$ python3 -q
>>> import numpy as np
>>> import numpy.linalg as la
>>> np.set_printoptions(precision=1, suppress=True, linewidth=140, legacy="1.25")
>>> arr = np.array([[-4.0, 1.0, 2.0, -1.0],
...     [0.0, 2.0, 0.0, 2.0],
...     [-4.0, 1.0, 2.0, -1.0],
...     [0.0, -1.0, 0.0, -1.0]])
>>> arr
array([[-4.,  1.,  2., -1.],
       [ 0.,  2.,  0.,  2.],
       [-4.,  1.,  2., -1.],
       [ 0., -1.,  0., -1.]])
>>> np.argsort(-la.norm(arr, axis=0).round(6), kind="stable")[:3]
array([0, 2, 1])
>>> la.cond(arr) > 100
True
>>> np.round(la.norm(arr, 2) / la.norm(arr), 1)
0.9
>>> arr.reshape(-1, 2)
array([[-4.,  1.],
       [ 2., -1.],
       [ 0.,  2.],
       [ 0.,  2.],
       [-4.,  1.],
       [ 2., -1.],
       [ 0., -1.],
       [ 0., -1.]])
>>> arr.ravel(order="F")
array([-4.,  0., -4.,  0.,  1.,  2.,  1., -1.,  2.,  0.,  2.,  0., -1.,  2., -1., -1.])
>>> t3 = arr.reshape(4, 2, -1)
>>> t3.shape
(4, 2, 2)
>>> np.einsum("ihd,jhd->hij", t3, t3).shape
(2, 4, 4)
>>> np.swapaxes(t3, 1, 2)[3]
array([[ 0.,  0.],
       [-1., -1.]])
>>> t3[:, 0]
array([[-4.,  1.],
       [ 0.,  2.],
       [-4.,  1.],
       [ 0., -1.]])
>>> np.einsum("ihd,ihd->ih", t3, t3)
array([[17.,  5.],
       [ 4.,  4.],
       [17.,  5.],
       [ 1.,  1.]])
>>> X = np.diag(np.array([0, 5, 0, 2, 2, 4]))
>>> X
array([[0, 0, 0, 0, 0, 0],
       [0, 5, 0, 0, 0, 0],
       [0, 0, 0, 0, 0, 0],
       [0, 0, 0, 2, 0, 0],
       [0, 0, 0, 0, 2, 0],
       [0, 0, 0, 0, 0, 4]])
>>> np.sort(la.eigvals(X))
array([0., 0., 2., 2., 4., 5.])
>>> [int(la.matrix_rank(la.matrix_power(X, p))) for p in range(1, 7)]
[4, 4, 4, 4, 4, 4]
>>> np.prod(np.diag(X)), np.round(la.det(X), 1)
(0, 0.0)
>>> feats = np.load("w.npy")
>>> feats.round(1) + 0
array([[-0.1, -0.3, -0.5,  0.3, -0.1, -0.3, -0.3, -0.3, -0.4, -0.3, -0.1],
       [-0.5, -0.2,  0. , -0.2, -0.7,  0.2, -0.2,  0.5,  0.1,  0. ,  0. ],
       [ 0. ,  0.2, -0.4, -0.4,  0.2,  0.4, -0.3, -0.1, -0.2,  0.2,  0.6],
       [ 0.3, -0.3,  0.7, -0.1,  0. ,  0. , -0.4,  0.1, -0.3, -0.2,  0.3],
       [-0.5,  0. ,  0.3, -0.1, -0.1, -0.1,  0.2, -0.4, -0.4,  0.5,  0. ],
       [-0.4,  0.4,  0.2, -0.3,  0.2, -0.4, -0.1, -0.1,  0.2, -0.5,  0.1],
       [-0.3, -0.3,  0.1,  0.3,  0.2,  0.3, -0.4, -0.3,  0.5,  0.2,  0. ],
       [ 0.2,  0.1,  0.1,  0.2, -0.5,  0.2,  0.3, -0.5,  0.2, -0.3,  0.4],
       [-0.1,  0.5,  0.1,  0.7,  0. , -0.1, -0.2,  0.3, -0.2,  0.2,  0.3],
       [-0.3,  0. ,  0.1,  0.2,  0.3,  0.6,  0.3,  0.1, -0.3, -0.4, -0.1],
       [-0.2, -0.5, -0.1,  0.1,  0.3, -0.3,  0.4,  0.2,  0.1,  0. ,  0.6]])
>>> x0 = np.array([0, -2, -2, 0, 1, 2, 1, -3, 3, 2, 0])
>>> np.abs(la.eigvals(feats))
array([1., 1., 1., 1., 1., 1., 1., 1., 1., 1., 1.])
>>> np.sort(np.abs(np.degrees(np.angle(la.eigvals(feats)))))
array([  0. ,  30.8,  30.8,  94.4,  94.4, 123.1, 123.1, 148.2, 148.2, 164.1, 164.1])
>>> round(float(la.det(feats)), 1)
1.0
>>> np.round(feats.T @ (feats @ x0), 1) + 0
array([ 0., -2., -2.,  0.,  1.,  2.,  1., -3.,  3.,  2.,  0.])
>>> np.round((feats + feats.T) / 2, 1) + 0
array([[-0.1, -0.4, -0.2,  0.3, -0.3, -0.4, -0.3,  0. , -0.3, -0.3, -0.2],
       [-0.4, -0.2,  0.1, -0.3, -0.3,  0.3, -0.2,  0.3,  0.3,  0. , -0.2],
       [-0.2,  0.1, -0.4,  0.1,  0.3,  0.3, -0.1,  0. , -0.1,  0.1,  0.2],
       [ 0.3, -0.3,  0.1, -0.1,  0. , -0.1, -0.1,  0.1,  0.2,  0. ,  0.2],
       [-0.3, -0.3,  0.3,  0. , -0.1,  0. ,  0.2, -0.5, -0.2,  0.4,  0.1],
       [-0.4,  0.3,  0.3, -0.1,  0. , -0.4,  0.1,  0. ,  0.1,  0.1, -0.1],
       [-0.3, -0.2, -0.1, -0.1,  0.2,  0.1, -0.4,  0. ,  0.2,  0.2,  0.2],
       [ 0. ,  0.3,  0. ,  0.1, -0.5,  0. ,  0. , -0.5,  0.2, -0.1,  0.3],
       [-0.3,  0.3, -0.1,  0.2, -0.2,  0.1,  0.2,  0.2, -0.2, -0.1,  0.2],
       [-0.3,  0. ,  0.1,  0. ,  0.4,  0.1,  0.2, -0.1, -0.1, -0.4, -0.1],
       [-0.2, -0.2,  0.2,  0.2,  0.1, -0.1,  0.2,  0.3,  0.2, -0.1,  0.6]])
>>> np.allclose(feats @ feats.T, feats.T @ feats)
True
>>> np.round(la.matrix_power(feats, 3), 1) + 0
array([[ 0.2,  0. , -0.5,  0.3, -0.1,  0.3, -0.2, -0.6, -0.4,  0. , -0.3],
       [-0.4, -0.1, -0.1,  0.5, -0.4, -0.3, -0.5,  0.1,  0.1,  0. ,  0.3],
       [ 0.2,  0. ,  0.2,  0.3,  0. ,  0.4,  0. , -0.2,  0.6,  0.6,  0. ],
       [-0.3, -0.5, -0.3,  0.1,  0.1, -0.4,  0.4,  0. ,  0.1,  0.2, -0.4],
       [-0.6,  0.6,  0.2,  0. ,  0. , -0.1,  0.2, -0.5,  0.1,  0. , -0.1],
       [-0.1,  0. , -0.1,  0.4,  0. ,  0.5,  0.4,  0.2,  0.1, -0.5,  0.1],
       [-0.3, -0.4,  0. , -0.5, -0.4,  0.3,  0.2, -0.2, -0.1,  0.1,  0.3],
       [ 0.3,  0.1,  0.2,  0.3, -0.3, -0.3,  0.5, -0.1, -0.4,  0.2,  0.3],
       [ 0.2,  0. , -0.5, -0.1,  0.3, -0.2,  0.1, -0.3,  0.4, -0.1,  0.5],
       [-0.2,  0.4, -0.5,  0. ,  0.1,  0.1,  0.1,  0.5, -0.2,  0.5,  0.1],
       [-0.3, -0.3,  0.3,  0.2,  0.6,  0.1, -0.1, -0.1, -0.4,  0.1,  0.3]])
>>> round(float(np.trace(feats)), 1)
-2.2
>>> np.allclose(feats, feats.T)
False
>>> w1 = np.array([[2, 0],
...     [3, -1],
...     [1, -3],
...     [3, 3],
...     [1, -2],
...     [-2, 3],
...     [1, 2],
...     [3, -2],
...     [-2, -2],
...     [-3, -2],
...     [2, 0]])
>>> b = np.array([2, -1])
>>> H = np.maximum(feats @ w1 + b, 0)
>>> la.matrix_rank(H)
2
>>> cent = np.array([[-7, 8, 0], [3, 2, 0]])
>>> w1 @ cent
array([[-14,  16,   0],
       [-24,  22,   0],
       [-16,   2,   0],
       [-12,  30,   0],
       [-13,   4,   0],
       [ 23, -10,   0],
       [ -1,  12,   0],
       [-27,  20,   0],
       [  8, -20,   0],
       [ 15, -28,   0],
       [-14,  16,   0]])
>>> np.round(np.abs(feats).max(), 1)
0.7
>>> la.matrix_rank(feats)
11
>>> feats.shape
(11, 11)
>>> np.round(np.diff(feats, axis=0), 1) + 0
array([[-0.3,  0.1,  0.4, -0.5, -0.5,  0.4,  0.2,  0.7,  0.5,  0.3,  0.2],
       [ 0.4,  0.3, -0.3, -0.2,  0.9,  0.2, -0.1, -0.6, -0.3,  0.2,  0.5],
       [ 0.3, -0.5,  1. ,  0.3, -0.2, -0.4, -0.1,  0.2, -0.1, -0.4, -0.3],
       [-0.7,  0.3, -0.3,  0. , -0.1, -0.1,  0.6, -0.5, -0.1,  0.7, -0.3],
       [ 0. ,  0.5, -0.1, -0.2,  0.3, -0.2, -0.4,  0.3,  0.6, -1. ,  0.1],
       [ 0.1, -0.7, -0.1,  0.5,  0. ,  0.7, -0.3, -0.2,  0.3,  0.7, -0.1],
       [ 0.5,  0.4,  0. , -0.1, -0.7, -0.1,  0.7, -0.2, -0.4, -0.4,  0.5],
       [-0.3,  0.4,  0. ,  0.5,  0.5, -0.2, -0.5,  0.8, -0.3,  0.5, -0.1],
       [-0.2, -0.5,  0. , -0.5,  0.3,  0.7,  0.6, -0.2, -0.1, -0.6, -0.4],
       [ 0.1, -0.5, -0.2, -0.1,  0. , -0.9,  0. ,  0.1,  0.4,  0.4,  0.7]])
>>> data = np.load("a.npy")
>>> data
array([[ 0, -1,  2],
       [-3, -1,  0],
       [ 0, -1,  1],
       [-1, -4,  4],
       [ 0, -1,  7],
       [ 3,  1,  7],
       [ 5, -2, 10],
       [ 4, -1, 10],
       [ 5,  1,  8],
       [ 5, -1,  8],
       [ 4, -3,  7],
       [ 1, -6,  5],
       [-1, -5,  7],
       [-2, -2, 10],
       [ 0, -1,  7],
       [-3,  2,  5],
       [-3,  3,  8],
       [-6,  1, 11],
       [-9,  4, 10]])
>>> Uu, sig, vt = la.svd(X)
>>> sig
array([5., 4., 2., 2., 0., 0.])
>>> Y = Uu[:, :4] @ np.diag(sig[:4]) @ vt[:4]
>>> Y
array([[0., 0., 0., 0., 0., 0.],
       [0., 5., 0., 0., 0., 0.],
       [0., 0., 0., 0., 0., 0.],
       [0., 0., 0., 2., 0., 0.],
       [0., 0., 0., 0., 2., 0.],
       [0., 0., 0., 0., 0., 4.]])
>>> round(la.norm(X - Y) / la.norm(X), 1)
0.0
>>> la.matrix_rank(Y - Y[0, 0] * np.eye(6))
4
>>> Y @ Y
array([[ 0.,  0.,  0.,  0.,  0.,  0.],
       [ 0., 25.,  0.,  0.,  0.,  0.],
       [ 0.,  0.,  0.,  0.,  0.,  0.],
       [ 0.,  0.,  0.,  4.,  0.,  0.],
       [ 0.,  0.,  0.,  0.,  4.,  0.],
       [ 0.,  0.,  0.,  0.,  0., 16.]])
>>> z = data[:, 0] > np.median(data[:, 0])
>>> f = data[z].mean(axis=0) - data[~z].mean(axis=0)
>>> round(float((((data - data.mean(axis=0)) @ f > 0) == z).mean()), 1)
0.9
>>> ((data - data.mean(axis=0)) @ f > 0).astype(int)
array([0, 0, 0, 0, 1, 1, 1, 1, 1, 1, 1, 1, 0, 0, 1, 0, 0, 0, 0])
>>> f
array([ 6.2, -1.1,  1.9])
>>> Xs = (data - data.mean(axis=0)) / data.std(axis=0)
>>> Xs.std(axis=0)
array([1., 1., 1.])
>>> b = la.lstsq(np.delete(Xs, 2, axis=1), Xs[:, 2])[0]
>>> round(float(1 - np.var(Xs[:, 2] - np.delete(Xs, 2, axis=1) @ b)), 1)
0.1
>>> np.abs(b).argmax()
1
>>> Xs = data - data.mean(axis=0)
>>> V = la.svd(Xs)[2][:1]
>>> Y = Xs - Xs @ V.T @ V
>>> np.round(np.diag(V.T @ V), 1) + 0
array([0.8, 0.1, 0. ])
>>> (Xs @ V.T).std(axis=0)
array([3.9])
>>> Y.std(axis=0)
array([0.9, 2. , 3.1])
>>> la.norm(Y, axis=1).round(6).argmax()
1
>>> W0 = np.loadtxt("out6.csv", delimiter=",")
>>> W0
array([[1. , 0.2, 0. , 0. , 0. , 0. , 0. , 0. , 0. , 0. ],
       [0.2, 1. , 0.2, 0. , 0. , 0. , 0. , 0. , 0. , 0. ],
       [0. , 0.2, 1. , 0.2, 0. , 0. , 0. , 0. , 0. , 0. ],
       [0. , 0. , 0.2, 1. , 0.2, 0. , 0. , 0. , 0. , 0. ],
       [0. , 0. , 0. , 0.2, 1. , 0.2, 0. , 0. , 0. , 0. ],
       [0. , 0. , 0. , 0. , 0.2, 1. , 0.2, 0. , 0. , 0. ],
       [0. , 0. , 0. , 0. , 0. , 0.2, 1. , 0.2, 0. , 0. ],
       [0. , 0. , 0. , 0. , 0. , 0. , 0.2, 1. , 0.2, 0. ],
       [0. , 0. , 0. , 0. , 0. , 0. , 0. , 0.2, 1. , 0.2],
       [0. , 0. , 0. , 0. , 0. , 0. , 0. , 0. , 0.2, 1. ]])
>>> t3 = np.stack([W0, 4 * W0, W0[::-1]])
>>> (t3 @ W0.T).shape
(3, 10, 10)
>>> np.einsum("bij,cij->bc", t3, t3)
array([[ 10.7,  42.9,   0.8],
       [ 42.9, 171.5,   3.2],
       [  0.8,   3.2,  10.7]])
>>> t3.sum(axis=0)
array([[5. , 1. , 0. , 0. , 0. , 0. , 0. , 0. , 0.2, 1. ],
       [1. , 5. , 1. , 0. , 0. , 0. , 0. , 0.2, 1. , 0.2],
       [0. , 1. , 5. , 1. , 0. , 0. , 0.2, 1. , 0.2, 0. ],
       [0. , 0. , 1. , 5. , 1. , 0.2, 1. , 0.2, 0. , 0. ],
       [0. , 0. , 0. , 1. , 5.2, 2. , 0.2, 0. , 0. , 0. ],
       [0. , 0. , 0. , 0.2, 2. , 5.2, 1. , 0. , 0. , 0. ],
       [0. , 0. , 0.2, 1. , 0.2, 1. , 5. , 1. , 0. , 0. ],
       [0. , 0.2, 1. , 0.2, 0. , 0. , 1. , 5. , 1. , 0. ],
       [0.2, 1. , 0.2, 0. , 0. , 0. , 0. , 1. , 5. , 1. ],
       [1. , 0.2, 0. , 0. , 0. , 0. , 0. , 0. , 1. , 5. ]])
>>> t3.shape
(3, 10, 10)
>>> la.matrix_rank(t3.reshape(3, -1))
2
